>>> import numpy as np
>>> np.set_printoptions(precision=3, suppress=True, linewidth=120, legacy="1.25")
>>> Y = np.array([[-4, -3], [-3, -2]])
>>> K = np.kron(np.eye(2, dtype=int), Y)
>>> K
array([[-4, -3,  0,  0],
       [-3, -2,  0,  0],
       [ 0,  0, -4, -3],
       [ 0,  0, -3, -2]])
>>> G = K.T @ K
>>> np.linalg.matrix_rank(G)
4
>>> np.diag(G)
array([25, 13, 25, 13])
>>> G
array([[25, 18,  0,  0],
       [18, 13,  0,  0],
       [ 0,  0, 25, 18],
       [ 0,  0, 18, 13]])
>>> np.allclose(G, G.T)
True
>>> t = np.radians(15)
>>> R = np.eye(4)
>>> R[0, 0] = R[1, 1] = np.cos(t)
>>> R[0, 1], R[1, 0] = -np.sin(t), np.sin(t)
>>> R
array([[ 0.966, -0.259,  0.   ,  0.   ],
       [ 0.259,  0.966,  0.   ,  0.   ],
       [ 0.   ,  0.   ,  1.   ,  0.   ],
       [ 0.   ,  0.   ,  0.   ,  1.   ]])
>>> Y = K @ R.T
>>> Y
array([[-3.087, -3.933,  0.   ,  0.   ],
       [-2.38 , -2.708,  0.   ,  0.   ],
       [ 0.   ,  0.   , -4.   , -3.   ],
       [ 0.   ,  0.   , -3.   , -2.   ]])
>>> np.allclose(np.linalg.norm(K, axis=1), np.linalg.norm(Y, axis=1))
True
>>> np.allclose(K @ K.T, Y @ Y.T)
True
>>> np.abs(Y - K).max(axis=0)
array([0.913, 0.933, 0.   , 0.   ])
>>> Q, evecs = np.linalg.qr(K[:, :1])[0], np.linalg.qr(K[:, 1:])[0]
>>> sigma = np.linalg.svd(Q.T @ evecs, compute_uv=False)
>>> np.degrees(np.arccos(sigma.clip(0, 1)))
array([3.18])
>>> sigma
array([0.998])
>>> Uu, sigma, Vh = np.linalg.svd(K)
>>> sigma
array([6.162, 6.162, 0.162, 0.162])
>>> Y = Uu[:, :2] @ np.diag(sigma[:2]) @ Vh[:2]
>>> np.round(np.linalg.norm(K - Y, 2), 3), round(float(sigma[2]), 3)
(0.162, 0.162)
>>> vals, evecs = np.linalg.eigh(K)
>>> np.linalg.eigvalsh(K + -3 * np.eye(4))
array([-9.162, -9.162, -2.838, -2.838])
>>> np.round(evecs.T @ evecs, 3) + 0
array([[1., 0., 0., 0.],
       [0., 1., 0., 0.],
       [0., 0., 1., 0.],
       [0., 0., 0., 1.]])
>>> m1 = np.load("w.npy")
>>> m1
array([[-7.898, -5.059, -3.467],
       [-4.068,  3.709, -8.349],
       [ 1.182, -9.308,  3.459],
       [-8.42 , -4.702, -2.644],
       [-2.985, -8.003, -5.201],
       [ 0.298, -5.625,  8.263],
       [-4.16 ,  8.614, -2.913],
       [ 2.958,  2.377,  9.252],
       [ 5.236,  2.02 ,  8.276],
       [-7.145,  6.843,  1.457],
       [ 8.172,  5.126, -2.634],
       [ 0.   ,  9.998, -0.19 ],
       [ 3.559,  8.511,  3.861],
       [-1.139, -9.532,  2.802],
       [-8.276,  5.086, -2.376],
       [-5.421, -6.238,  5.63 ],
       [ 9.714,  1.065, -2.122],
       [-3.053,  9.062, -2.925],
       [-0.543, -6.571, -7.519],
       [-9.49 , -0.845,  3.036],
       [ 1.928, -9.751,  1.091],
       [-2.899,  0.717,  9.544],
       [-9.312, -1.117, -3.469],
       [-3.906, -9.136,  1.131],
       [ 2.144, -9.751, -0.559],
       [-2.588,  6.436,  7.203],
       [-7.715, -2.142, -5.99 ]])
>>> Xs = m1 - m1.mean(axis=0)
>>> evecs = np.linalg.svd(Xs)[2][:2]
>>> Y = Xs - Xs @ evecs.T @ evecs
>>> round(np.linalg.norm(Y) / np.linalg.norm(Xs), 3)
0.452
>>> np.linalg.norm(Y, axis=1).round(6).argmax()
16
>>> np.diag(evecs.T @ evecs)
array([0.528, 0.999, 0.473])
>>> (Xs @ evecs.T).std(axis=0)
array([6.588, 5.696])
>>> idx = m1[:, 2] > np.median(m1[:, 2])
>>> u = m1[idx].mean(axis=0) - m1[~idx].mean(axis=0)
>>> ((m1 - m1.mean(axis=0)) @ u > 0).astype(int)
array([0, 0, 1, 0, 0, 1, 0, 1, 1, 0, 0, 0, 1, 1, 0, 1, 0, 0, 0, 1, 1, 1, 0, 1, 1, 1, 0])
>>> u
array([ 1.259, -2.19 ,  8.597])
>>> np.argsort(-np.abs(u).round(6), kind="stable")
array([2, 1, 0])
>>> G = m1.T @ m1
>>> np.linalg.svd(m1, compute_uv=False) ** 2
array([1197.819,  904.921,  597.238])
>>> np.linalg.eigvalsh(G)[::-1]
array([1197.819,  904.921,  597.238])
>>> np.linalg.matrix_rank(G)
3
>>> Y = np.c_[m1[:, :1] @ np.array([[-1]]), np.array([-5, -4, 4, -2, 0, -4, -4, 1, 0, -2, -2, 3, -3, 1, 5, 1, -4, 5, 3, 2, 4, -3, 4, -3, 1, 0, 1])]
>>> Y
array([[ 7.898, -5.   ],
       [ 4.068, -4.   ],
       [-1.182,  4.   ],
       [ 8.42 , -2.   ],
       [ 2.985,  0.   ],
       [-0.298, -4.   ],
       [ 4.16 , -4.   ],
       [-2.958,  1.   ],
       [-5.236,  0.   ],
       [ 7.145, -2.   ],
       [-8.172, -2.   ],
       [ 0.   ,  3.   ],
       [-3.559, -3.   ],
       [ 1.139,  1.   ],
       [ 8.276,  5.   ],
       [ 5.421,  1.   ],
       [-9.714, -4.   ],
       [ 3.053,  5.   ],
       [ 0.543,  3.   ],
       [ 9.49 ,  2.   ],
       [-1.928,  4.   ],
       [ 2.899, -3.   ],
       [ 9.312,  4.   ],
       [ 3.906, -3.   ],
       [-2.144,  1.   ],
       [ 2.588,  0.   ],
       [ 7.715,  1.   ]])
>>> np.linalg.norm(np.linalg.qr(m1)[0].T @ Y, axis=0) ** 2 / ((Y ** 2).sum(axis=0) + 1e-12)
array([1.   , 0.022])
>>> np.linalg.matrix_rank(Y)
2
>>> np.round(np.linalg.lstsq(m1, Y[:, 0])[0], 3) + 0
array([-1.,  0.,  0.])
>>> X = np.loadtxt("a.csv", delimiter=",")
>>> X
array([[ -0.4  ,   0.9  ,  -1.948],
       [  0.8  ,   0.1  ,   3.548],
       [  1.9  ,  -0.4  ,   9.34 ],
       [  1.6  ,  -1.   ,   8.459],
       [  1.   ,  -1.1  ,   5.536],
       [ -0.9  ,   0.9  ,  -4.398],
       [  0.1  ,   0.1  ,   0.91 ],
       [ -2.   ,   1.   , -10.288],
       [ -0.3  ,  -0.3  ,  -1.743],
       [  1.8  ,  -2.5  ,   8.994],
       [  0.4  ,   1.8  ,   2.014],
       [ -0.6  ,  -1.6  ,  -2.891],
       [ -0.6  ,  -1.7  ,  -2.951],
       [  1.4  ,  -0.1  ,   7.218],
       [ -0.9  ,   0.   ,  -4.51 ],
       [  0.6  ,  -1.1  ,   3.034],
       [ -1.4  ,   0.   ,  -7.385],
       [  0.3  ,   0.3  ,   1.382],
       [  1.2  ,   0.5  ,   6.557],
       [ -0.6  ,   0.3  ,  -2.731],
       [ -1.1  ,   1.8  ,  -5.314],
       [  0.4  ,  -1.5  ,   0.942],
       [  0.4  ,   1.   ,   2.3  ],
       [ -0.9  ,  -1.4  ,  -4.56 ],
       [  1.4  ,  -1.   ,   6.52 ],
       [  0.9  ,  -0.1  ,   4.262],
       [ -0.2  ,   0.8  ,  -0.758]])
>>> def softmax(z):
...     e = np.exp(z - z.max(axis=-1, keepdims=True))
...     return e / e.sum(axis=-1, keepdims=True)
... 
>>> np.round(softmax(10 * X[1]), 3) + 0
array([0., 0., 1.])
>>> S = X @ X.T / np.sqrt(3)
>>> softmax(S).round(6).argmax(axis=1)
array([7, 2, 2, 2, 9, 7, 2, 7, 7, 9, 2, 7, 7, 2, 7, 9, 7, 2, 2, 7, 7, 9, 2, 7, 2, 2, 7])
>>> G = np.cov(m1, rowvar=False)
>>> round(float(np.corrcoef(m1[:, 2], m1[:, 0])[0, 1]), 3)
0.253
>>> np.median(m1, axis=0)
array([-2.899, -0.845, -0.19 ])
>>> G
array([[27.5  ,  1.747,  6.836],
       [ 1.747, 44.812,  0.44 ],
       [ 6.836,  0.44 , 26.628]])
>>> Y = G / np.sqrt((G ** 2).mean(axis=1, keepdims=True))
>>> np.linalg.norm(Y, axis=1)
array([1.732, 1.732, 1.732])
>>> G - G.mean(axis=1, keepdims=True)
array([[ 15.472, -10.28 ,  -5.192],
       [-13.919,  29.146, -15.227],
       [ -4.465, -10.862,  15.326]])
>>> Xs = (m1 - m1.mean(axis=0)) / m1.std(axis=0)
>>> np.argwhere(np.abs(Xs) > 2)
array([[16,  0]])
>>> Xs.std(axis=0)
array([1., 1., 1.])
>>> beta = np.linalg.lstsq(np.delete(Xs, 2, axis=1), Xs[:, 2])[0]
>>> np.round(1 - np.var(Xs[:, 2] - np.delete(Xs, 2, axis=1) @ beta), 3)
0.064
>>> beta.round(3) + 0
array([0.253, 0.   ])
>>> np.abs(beta).argmax()
0
>>> feats = np.loadtxt("block10.csv", delimiter=",")
>>> feats
array([[ 0.2 , -0.1 , -0.7 ],
       [-0.72,  0.36,  2.52],
       [ 0.72, -0.36, -2.52],
       [ 0.08, -0.04, -0.28]])
>>> # column 2 dominates
>>> np.unique(feats.round(6), axis=0).shape
(4, 3)
>>> np.linalg.lstsq(feats[:-1].T, feats[-1])[2]
1
>>> np.abs(np.diag(np.linalg.qr(feats)[1])) > 1e-9
array([ True, False, False])
>>> np.linalg.matrix_rank(feats, rtol=0.1)
1
>>> [round(float(x), 3) for x in np.linalg.svd(feats, compute_uv=False)[:3]]
[3.824, 0.0, 0.0]
>>> np.argsort(-np.linalg.norm(feats, axis=0).round(6), kind="stable")[:3]
array([2, 0, 1])
>>> Y = np.array([[0, 0], [-1, -1]])
>>> cent = np.array([[1]])
>>> E = np.block([[Y, np.array([[0], [0]])], [np.zeros((1, 2)), cent]])
>>> E
array([[ 0.,  0.,  0.],
       [-1., -1.,  0.],
       [ 0.,  0.,  1.]])
>>> # triangular: eigenvalues sit on the diagonal
>>> np.sort(np.linalg.eigvals(E).real)
array([-1.,  0.,  1.])
>>> (np.linalg.matrix_power((E != 0) + (E.T != 0) + np.eye(3), 3) > 0).astype(int)
array([[1, 1, 0],
       [1, 1, 0],
       [0, 0, 1]])
>>> np.flatnonzero(np.linalg.matrix_power((E != 0) + (E.T != 0) + np.eye(3), 3)[2])
array([2])
>>> round(float(np.linalg.det(E)), 3)
0.0
>>> np.linalg.cond(E) > 100
True
>>> [round(float(x), 3) for x in np.linalg.svd(E, compute_uv=False)[:3]]
[1.414, 1.0, 0.0]
>>> np.sort(np.linalg.eigvals(E))
array([-1.,  0.,  1.])
>>> Y = np.array([[-8, 8], [-3, 3], [3, 8]])
>>> np.vstack([E, Y.T]).shape
(5, 3)
>>> np.einsum("ij->j", E)
array([-1., -1.,  1.])
>>> W1 = np.array([[2, 2, 2, 0], [0, 0, 0, 1], [0, 2, 1, 0]])
>>> beta = np.array([-2, -1, -1, -4])
>>> act = np.maximum(E @ W1 + beta, 0)
>>> (act > 0).astype(int)
array([[0, 0, 0, 0],
       [0, 0, 0, 0],
       [0, 1, 0, 0]])
>>> (act > 0).mean(axis=0)
array([0.   , 0.333, 0.   , 0.   ])
>>> np.linalg.matrix_rank(act)
1
>>> cent = np.array([[2, -1], [-1, -3], [-1, -1], [-1, -2]])
>>> act @ cent
array([[ 0.,  0.],
       [ 0.,  0.],
       [-1., -3.]])
>>> W0 = np.array([[5.0, 1.0, 1.0, 1.0],
...     [1.0, 5.0, 1.0, 1.0],
...     [1.0, 1.0, 5.0, 1.0],
...     [1.0, 1.0, 1.0, 5.0]])
>>> vals, evecs = np.linalg.eigh(W0)
>>> vals
array([4., 4., 4., 8.])
>>> np.round(evecs.T @ evecs, 3) + 0
array([[1., 0., 0., 0.],
       [0., 1., 0., 0.],
       [0., 0., 1., 0.],
       [0., 0., 0., 1.]])
>>> np.linalg.eigvalsh(W0 + 2 * np.eye(4))
array([ 6.,  6.,  6., 10.])
>>> (vals > 1e-8).sum(), (vals < -1e-8).sum()
(4, 0)
>>> np.unique(vals.round(6) + 0, return_counts=True)[1]
array([3, 1])
>>> np.abs(evecs[:, -1])
array([0.5, 0.5, 0.5, 0.5])
>>> np.linalg.eigvalsh(W0 @ W0)
array([16., 16., 16., 64.])
>>> Y = W0 / np.sqrt((W0 ** 2).mean(axis=1, keepdims=True))
>>> np.linalg.matrix_rank(W0 - W0.mean(axis=1, keepdims=True))
3
>>> W0 - W0.mean(axis=1, keepdims=True)
array([[ 3., -1., -1., -1.],
       [-1.,  3., -1., -1.],
       [-1., -1.,  3., -1.],
       [-1., -1., -1.,  3.]])
>>> Y[0]
array([1.89 , 0.378, 0.378, 0.378])
>>> np.allclose(W0 @ W0.T, W0.T @ W0)
True
>>> W0 @ (-1.0) ** np.arange(4)
array([ 4., -4.,  4., -4.])
>>> np.sort(np.abs(np.fft.fft(W0[0]))), np.sort(np.linalg.svd(W0, compute_uv=False))
(array([4., 4., 4., 8.]), array([4., 4., 4., 8.]))
>>> np.fft.fft(W0[0])
array([8.+0.j, 4.+0.j, 4.+0.j, 4.+0.j])
